% python3 -q
>>> import numpy as np
>>> from numpy import linalg as LA
>>> np.set_printoptions(suppress=True, linewidth=160)
>>> X = np.array([[1.0, 2.0, 0.0, 0.0, 0.0, 0.0, 0.0],
...     [0.0, -5.0, 0.0, 0.0, 0.0, 0.0, 0.0],
...     [0.0, 0.0, 0.0, -2.0, -3.0, -2.0, -1.0],
...     [0.0, 0.0, -1.0, 1.0, -3.0, 0.0, -2.0],
...     [0.0, 0.0, 0.0, -2.0, 1.0, -2.0, 0.0],
...     [0.0, 0.0, -2.0, -3.0, -2.0, -1.0, -2.0],
...     [0.0, 0.0, -3.0, 0.0, -2.0, -2.0, 0.0]])
>>> (X + X.T) / 2
array([[ 1. ,  1. ,  0. ,  0. ,  0. ,  0. ,  0. ],
       [ 1. , -5. ,  0. ,  0. ,  0. ,  0. ,  0. ],
       [ 0. ,  0. ,  0. , -1.5, -1.5, -2. , -2. ],
       [ 0. ,  0. , -1.5,  1. , -2.5, -1.5, -1. ],
       [ 0. ,  0. , -1.5, -2.5,  1. , -2. , -1. ],
       [ 0. ,  0. , -2. , -1.5, -2. , -1. , -2. ],
       [ 0. ,  0. , -2. , -1. , -1. , -2. ,  0. ]])
>>> np.round(LA.matrix_power(X, 3), 2)
array([[   1.,   42.,    0.,    0.,    0.,    0.,    0.],
       [   0., -125.,    0.,    0.,    0.,    0.,    0.],
       [   0.,    0.,  -54.,  -56.,  -84.,  -62.,  -49.],
       [   0.,    0.,  -30.,  -39.,  -63.,  -22.,  -47.],
       [   0.,    0.,  -26.,  -32.,  -29.,  -50.,  -10.],
       [   0.,    0.,  -64.,  -91.,  -84.,  -93.,  -53.],
       [   0.,    0.,  -61.,  -50.,  -87.,  -56.,  -60.]])
>>> np.allclose(X, X.T)
False
>>> X @ X
array([[ 1., -8.,  0.,  0.,  0.,  0.,  0.],
       [ 0., 25.,  0.,  0.,  0.,  0.,  0.],
       [ 0.,  0.,  9., 10.,  9., 10.,  8.],
       [ 0.,  0.,  5.,  9.,  1., 12., -1.],
       [ 0.,  0.,  6.,  2., 11.,  0.,  8.],
       [ 0.,  0., 11.,  8., 19., 13., 10.],
       [ 0.,  0.,  4., 16., 11., 12.,  7.]])
>>> np.trace(X)
np.float64(-3.0)
>>> F = np.loadtxt("w.csv", delimiter=",")
>>> F
array([[ -2.,  -2.,  -2.,  -2.,  -2.,  -2.,  -2.,  -2.,  -2.,  -2.,  -2.],
       [ -2.,  -4.,  -4.,  -4.,  -4.,  -4.,  -4.,  -4.,  -4.,  -4.,  -4.],
       [ -2.,  -4.,  -6.,  -6.,  -6.,  -6.,  -6.,  -6.,  -6.,  -6.,  -6.],
       [ -2.,  -4.,  -6.,  -8.,  -8.,  -8.,  -8.,  -8.,  -8.,  -8.,  -8.],
       [ -2.,  -4.,  -6.,  -8., -10., -10., -10., -10., -10., -10., -10.],
       [ -2.,  -4.,  -6.,  -8., -10., -12., -12., -12., -12., -12., -12.],
       [ -2.,  -4.,  -6.,  -8., -10., -12., -14., -14., -14., -14., -14.],
       [ -2.,  -4.,  -6.,  -8., -10., -12., -14., -16., -16., -16., -16.],
       [ -2.,  -4.,  -6.,  -8., -10., -12., -14., -16., -18., -18., -18.],
       [ -2.,  -4.,  -6.,  -8., -10., -12., -14., -16., -18., -20., -20.],
       [ -2.,  -4.,  -6.,  -8., -10., -12., -14., -16., -18., -20., -22.]])
>>> ev, vecs = LA.eigh(F)
>>> np.round(vecs.T @ F @ vecs, 2) + 0
array([[-107.36,    0.  ,    0.  ,    0.  ,    0.  ,    0.  ,    0.  ,    0.  ,    0.  ,    0.  ,    0.  ],
       [   0.  ,  -12.08,    0.  ,    0.  ,    0.  ,    0.  ,    0.  ,    0.  ,    0.  ,    0.  ,    0.  ],
       [   0.  ,    0.  ,   -4.46,    0.  ,    0.  ,    0.  ,    0.  ,    0.  ,    0.  ,    0.  ,    0.  ],
       [   0.  ,    0.  ,    0.  ,   -2.36,    0.  ,    0.  ,    0.  ,    0.  ,    0.  ,    0.  ,    0.  ],
       [   0.  ,    0.  ,    0.  ,    0.  ,   -1.5 ,    0.  ,    0.  ,    0.  ,    0.  ,    0.  ,    0.  ],
       [   0.  ,    0.  ,    0.  ,    0.  ,    0.  ,   -1.07,    0.  ,    0.  ,    0.  ,    0.  ,    0.  ],
       [   0.  ,    0.  ,    0.  ,    0.  ,    0.  ,    0.  ,   -0.83,    0.  ,    0.  ,    0.  ,    0.  ],
       [   0.  ,    0.  ,    0.  ,    0.  ,    0.  ,    0.  ,    0.  ,   -0.68,    0.  ,    0.  ,    0.  ],
       [   0.  ,    0.  ,    0.  ,    0.  ,    0.  ,    0.  ,    0.  ,    0.  ,   -0.59,    0.  ,    0.  ],
       [   0.  ,    0.  ,    0.  ,    0.  ,    0.  ,    0.  ,    0.  ,    0.  ,    0.  ,   -0.54,    0.  ],
       [   0.  ,    0.  ,    0.  ,    0.  ,    0.  ,    0.  ,    0.  ,    0.  ,    0.  ,    0.  ,   -0.51]])
>>> np.round(LA.eigvalsh(F @ F), 2)
array([    0.26,     0.29,     0.35,     0.47,     0.69,     1.15,     2.26,     5.58,    19.88,   145.9 , 11527.16])
>>> rng = np.random.default_rng(466890)
>>> idx = rng.permutation(11)
>>> B = F[:, idx] * rng.choice([-1, 1], 11)
>>> B
array([[  2.,   2.,  -2.,   2.,   2.,   2.,   2.,  -2.,   2.,   2.,  -2.],
       [  4.,   4.,  -4.,   4.,   4.,   4.,   4.,  -4.,   4.,   2.,  -4.],
       [  6.,   6.,  -6.,   6.,   6.,   6.,   6.,  -6.,   4.,   2.,  -6.],
       [  8.,   8.,  -8.,   8.,   8.,   6.,   8.,  -8.,   4.,   2.,  -8.],
       [ 10.,  10., -10.,  10.,   8.,   6.,  10., -10.,   4.,   2., -10.],
       [ 12.,  12., -12.,  12.,   8.,   6.,  12., -12.,   4.,   2., -10.],
       [ 14.,  14., -14.,  14.,   8.,   6.,  12., -14.,   4.,   2., -10.],
       [ 16.,  16., -16.,  16.,   8.,   6.,  12., -14.,   4.,   2., -10.],
       [ 16.,  18., -18.,  18.,   8.,   6.,  12., -14.,   4.,   2., -10.],
       [ 16.,  20., -18.,  20.,   8.,   6.,  12., -14.,   4.,   2., -10.],
       [ 16.,  20., -18.,  22.,   8.,   6.,  12., -14.,   4.,   2., -10.]])
>>> U, _, vt = LA.svd(F.T @ B)
>>> idx
array([ 7,  9,  8, 10,  3,  2,  5,  6,  1,  0,  4])
>>> K = np.load("case9.npy")
>>> K
array([[  1,   3,   3,   3,   4,   0],
       [  0,   0,   0,   0,   0,   0],
       [ -2,  -6,  -6,  -6,  -8,   0],
       [ -4, -12, -12, -12, -16,   0],
       [  3,   9,   9,   9,  12,   0],
       [ -9, -27, -27, -27, -36,   0],
       [ -8, -24, -24, -24, -32,   0],
       [  0,   0,   0,   0,   0,   0],
       [  0,   0,   0,   0,   0,   0],
       [  4,  12,  12,  12,  16,   0]])
>>> np.argsort(-LA.norm(K, axis=0).round(6), kind="stable")[:3]
array([4, 1, 2])
>>> [round(float(x), 2) for x in LA.svd(K, compute_uv=False)[:3]]
[91.67, 0.0, 0.0]
>>> LA.cond(K) > 100
np.True_
>>> LA.matrix_rank(K, rtol=0.1)
np.int64(1)
>>> np.round(LA.norm(K, 2) / LA.norm(K), 2)
np.float64(1.0)
>>> B = np.array([[3, 1, 1], [1, 3, 0], [0, 3, 2], [2, 3, 3], [3, 0, 1], [2, 0, 3]])
>>> np.einsum("ij,ij->i", K, K)
array([  44,    0,  176,  704,  396, 3564, 2816,    0,    0,  704])
>>> LA.matrix_rank(np.vstack([K, B.T]))
np.int64(4)
>>> B.T @ K.T
array([[  24,    0,  -48,  -96,   72, -216, -192,    0,    0,   96],
       [  28,    0,  -56, -112,   84, -252, -224,    0,    0,  112],
       [  20,    0,  -40,  -80,   60, -180, -160,    0,    0,   80]])
>>> np.einsum("ij->j", K)
array([-15, -45, -45, -45, -60,   0])
>>> K @ B
array([[  24,   28,   20],
       [   0,    0,    0],
       [ -48,  -56,  -40],
       [ -96, -112,  -80],
       [  72,   84,   60],
       [-216, -252, -180],
       [-192, -224, -160],
       [   0,    0,    0],
       [   0,    0,    0],
       [  96,  112,   80]])
>>> LA.matrix_rank(K @ B)
np.int64(1)
>>> rk = LA.matrix_rank(K)
>>> rk
np.int64(1)
>>> N = LA.svd(K)[2][rk:].T
>>> [int(LA.matrix_rank(K[:i])) for i in range(1, len(K) + 1)]
[1, 1, 1, 1, 1, 1, 1, 1, 1, 1]
>>> [int(LA.matrix_rank(np.delete(K, i, axis=0))) for i in range(10)]
[1, 1, 1, 1, 1, 1, 1, 1, 1, 1]
>>> np.allclose(K @ N, 0)
True
>>> N.shape
(6, 5)
>>> U, sigma, vt = LA.svd(K)
>>> vecs = vt[:(sigma > 1e-8).sum()]
>>> vec = K[7] + -1 * K[9] + rng.integers(2) * np.eye(6)[2]
>>> vec
array([ -4., -12., -12., -12., -16.,   0.])
>>> round(LA.norm(vec - vecs.T @ vecs @ vec), 2)
np.float64(0.0)
>>> np.round(np.diag(vecs.T @ vecs), 2)
array([0.02, 0.2 , 0.2 , 0.2 , 0.36, 0.  ])
>>> LA.matrix_rank(np.vstack([K, vec]))
np.int64(1)
>>> t3 = np.stack([K, 3 * K, K[::-1]])
>>> np.einsum("bij,cij->bc", t3, t3)
array([[ 8404, 25212,   792],
       [25212, 75636,  2376],
       [  792,  2376,  8404]])
>>> LA.matrix_rank(t3)
array([1, 1, 1])
>>> J = np.loadtxt("test19.csv", delimiter=",")
>>> J
array([[ 1.,  0.,  0.],
       [ 0., -2.,  0.],
       [ 0.,  0., -3.]])
>>> ev, vecs = LA.eig(J)
>>> np.round(np.sort(LA.eigvals(LA.inv(J))), 2)
array([-0.5 , -0.33,  1.  ])
>>> np.prod(ev)
np.float64(6.0)
>>> np.round(np.sort(LA.eigvals(J @ J)), 2)
array([1., 4., 9.])
>>> round(LA.det(2 * J), 2), round(float(LA.det(J)), 2)
(np.float64(48.0), 6.0)
>>> round(LA.det(J.T), 2)
np.float64(6.0)
>>> def softmax(z):
...     e = np.exp(z - z.max(axis=-1, keepdims=True))
...     return e / e.sum(axis=-1, keepdims=True)
... 
>>> np.round(softmax(J[1]), 2)
array([0.47, 0.06, 0.47])
>>> softmax(J).sum(axis=1)
array([1., 1., 1.])
>>> np.round(softmax(10 * J[1]), 2) + 0
array([0.5, 0. , 0.5])
>>> att = J @ J.T / np.sqrt(3)
>>> np.round(softmax(att + np.triu(np.full(att.shape, -np.inf), 1)), 2)
array([[1.  , 0.  , 0.  ],
       [0.09, 0.91, 0.  ],
       [0.01, 0.01, 0.99]])
>>> np.round(softmax(att), 2)
array([[0.47, 0.26, 0.26],
       [0.08, 0.83, 0.08],
       [0.01, 0.01, 0.99]])
>>> np.round(softmax(att)[1] @ J, 2)
array([ 0.08, -1.67, -0.25])
>>> round(LA.det(X), 2)
np.float64(675.0)
>>> np.flatnonzero(LA.matrix_power((X != 0) + (X.T != 0) + np.eye(7), 7)[6])
array([2, 3, 4, 5, 6])
>>> np.round(np.sort(LA.eigvals(X).real), 2)
array([-6.4 , -5.  ,  1.  ,  1.33,  1.33,  2.38,  2.38])
>>> idx = rng.integers(0, 2, 7)
>>> W0 = np.triu((idx[:, None] == idx) & (rng.random((7, 7)) < 0.8), 1).astype(int)
>>> W0 += W0.T
>>> W0
array([[0, 0, 0, 0, 0, 1, 1],
       [0, 0, 0, 1, 1, 0, 0],
       [0, 0, 0, 1, 1, 0, 0],
       [0, 1, 1, 0, 0, 0, 0],
       [0, 1, 1, 0, 0, 0, 0],
       [1, 0, 0, 0, 0, 0, 0],
       [1, 0, 0, 0, 0, 0, 0]])
>>> np.round(K @ LA.pinv(K) @ K, 2)
array([[  1.,   3.,   3.,   3.,   4.,   0.],
       [  0.,   0.,   0.,   0.,   0.,   0.],
       [ -2.,  -6.,  -6.,  -6.,  -8.,   0.],
       [ -4., -12., -12., -12., -16.,   0.],
       [  3.,   9.,   9.,   9.,  12.,   0.],
       [ -9., -27., -27., -27., -36.,   0.],
       [ -8., -24., -24., -24., -32.,   0.],
       [  0.,   0.,   0.,   0.,   0.,   0.],
       [  0.,   0.,   0.,   0.,   0.,   0.],
       [  4.,  12.,  12.,  12.,  16.,   0.]])
>>> LA.lstsq(K[:-1].T, K[-1])[2]
np.int32(1)
>>> np.round(np.trace(LA.pinv(K) @ K), 2)
np.float64(1.0)
>>> np.round(np.sort(LA.eigvals(W0).real), 2) + 0
array([-2.  , -1.41,  0.  ,  0.  ,  0.  ,  1.41,  2.  ])
>>> np.flatnonzero(LA.matrix_power((W0 != 0) + (W0.T != 0) + np.eye(7), 7)[2])
array([1, 2, 3, 4])
>>> data = rng.normal(size=(32, 6)) + 5 * np.array([-5, 3, 1, -2, -2, 0])
>>> data.round(2)
array([[-24.98,  15.57,   5.05, -10.39,  -9.27,  -0.49],
       [-25.25,  16.1 ,   3.18, -10.51,  -9.47,   0.68],
       [-24.12,  16.23,   4.69,  -9.16, -11.18,  -1.37],
       [-25.48,  15.35,   5.53, -12.06, -10.46,  -0.04],
       [-24.06,  13.62,   5.67,  -9.33, -10.52,   1.81],
       [-24.35,  14.82,   6.27, -10.  ,  -9.26,   0.82],
       [-25.29,  16.  ,   4.74,  -9.39,  -9.  ,   0.78],
       [-23.73,  16.82,   5.77,  -8.67, -11.43,   0.21],
       [-26.18,  14.92,   5.  , -10.64,  -9.74,   0.45],
       [-25.85,  13.4 ,   5.51, -10.28,  -9.25,  -0.22],
       [-25.68,  15.15,   5.36, -11.82,  -8.59,  -1.49],
       [-25.12,  15.05,   4.99,  -9.49,  -9.94,   0.17],
       [-26.37,  15.2 ,   3.87,  -9.19, -10.51,   0.34],
       [-24.68,  14.02,   5.57,  -9.9 ,  -9.22,  -0.26],
       [-24.22,  14.99,   7.06, -11.16, -11.03,   1.48],
       [-25.47,  15.95,   4.99, -10.16, -10.76,  -0.66],
       [-25.97,  14.67,   5.66, -11.05,  -9.59,  -1.02],
       [-25.47,  15.01,   4.79, -12.13,  -9.04,   1.01],
       [-24.3 ,  16.07,   4.98, -10.65, -10.39,   0.88],
       [-24.94,  14.79,   5.02, -11.02,  -9.51,  -0.64],
       [-24.56,  16.54,   5.41,  -9.73,  -9.96,  -1.37],
       [-24.39,  14.86,   3.86,  -9.59, -10.07,   0.1 ],
       [-24.23,  16.62,   5.99,  -9.59, -10.84,   1.73],
       [-24.78,  14.25,   5.52,  -9.82, -10.09,   1.15],
       [-25.88,  17.26,   5.28,  -9.96, -10.75,   1.18],
       [-24.56,  15.78,   4.52, -10.59,  -8.69,   0.66],
       [-23.8 ,  16.25,   3.57,  -9.72, -10.78,   0.34],
       [-24.38,  15.2 ,   6.86,  -9.27,  -9.12,  -0.2 ],
       [-24.17,  14.41,   2.91, -11.18,  -8.09,   0.41],
       [-24.04,  15.06,   5.86, -10.19, -10.29,   0.67],
       [-26.14,  14.66,   4.26, -10.74, -10.64,   0.53],
       [-24.17,  14.66,   3.94,  -9.48,  -9.97,  -0.73]])
>>> B = data + rng.integers(-2, 3, (32, 1)) @ rng.integers(-2, 3, (1, 6))
>>> B.round(2)
array([[-22.98,  15.57,   3.05, -10.39, -10.27,  -1.49],
       [-21.25,  16.1 ,  -0.82, -10.51, -11.47,  -1.32],
       [-28.12,  16.23,   8.69,  -9.16,  -9.18,   0.63],
       [-27.48,  15.35,   7.53, -12.06,  -9.46,   0.96],
       [-20.06,  13.62,   1.67,  -9.33, -12.52,  -0.19],
       [-26.35,  14.82,   8.27, -10.  ,  -8.26,   1.82],
       [-27.29,  16.  ,   6.74,  -9.39,  -8.  ,   1.78],
       [-25.73,  16.82,   7.77,  -8.67, -10.43,   1.21],
       [-26.18,  14.92,   5.  , -10.64,  -9.74,   0.45],
       [-23.85,  13.4 ,   3.51, -10.28, -10.25,  -1.22],
       [-21.68,  15.15,   1.36, -11.82, -10.59,  -3.49],
       [-29.12,  15.05,   8.99,  -9.49,  -7.94,   2.17],
       [-24.37,  15.2 ,   1.87,  -9.19, -11.51,  -0.66],
       [-26.68,  14.02,   7.57,  -9.9 ,  -8.22,   0.74],
       [-26.22,  14.99,   9.06, -11.16, -10.03,   2.48],
       [-27.47,  15.95,   6.99, -10.16,  -9.76,   0.34],
       [-23.97,  14.67,   3.66, -11.05, -10.59,  -2.02],
       [-21.47,  15.01,   0.79, -12.13, -11.04,  -0.99],
       [-28.3 ,  16.07,   8.98, -10.65,  -8.39,   2.88],
       [-26.94,  14.79,   7.02, -11.02,  -8.51,   0.36],
       [-22.56,  16.54,   3.41,  -9.73, -10.96,  -2.37],
       [-20.39,  14.86,  -0.14,  -9.59, -12.07,  -1.9 ],
       [-28.23,  16.62,   9.99,  -9.59,  -8.84,   3.73],
       [-28.78,  14.25,   9.52,  -9.82,  -8.09,   3.15],
       [-21.88,  17.26,   1.28,  -9.96, -12.75,  -0.82],
       [-22.56,  15.78,   2.52, -10.59,  -9.69,  -0.34],
       [-21.8 ,  16.25,   1.57,  -9.72, -11.78,  -0.66],
       [-24.38,  15.2 ,   6.86,  -9.27,  -9.12,  -0.2 ],
       [-20.17,  14.41,  -1.09, -11.18, -10.09,  -1.59],
       [-26.04,  15.06,   7.86, -10.19,  -9.29,   1.67],
       [-24.14,  14.66,   2.26, -10.74, -11.64,  -0.47],
       [-26.17,  14.66,   5.94,  -9.48,  -8.97,   0.27]])
>>> np.abs(B - data).sum(axis=1)
array([ 6., 12., 12.,  6., 12.,  6.,  6.,  6.,  0.,  6., 12., 12.,  6.,  6.,  6.,  6.,  6., 12., 12.,  6.,  6., 12., 12., 12., 12.,  6.,  6.,  0., 12.,  6.,
        6.,  6.])
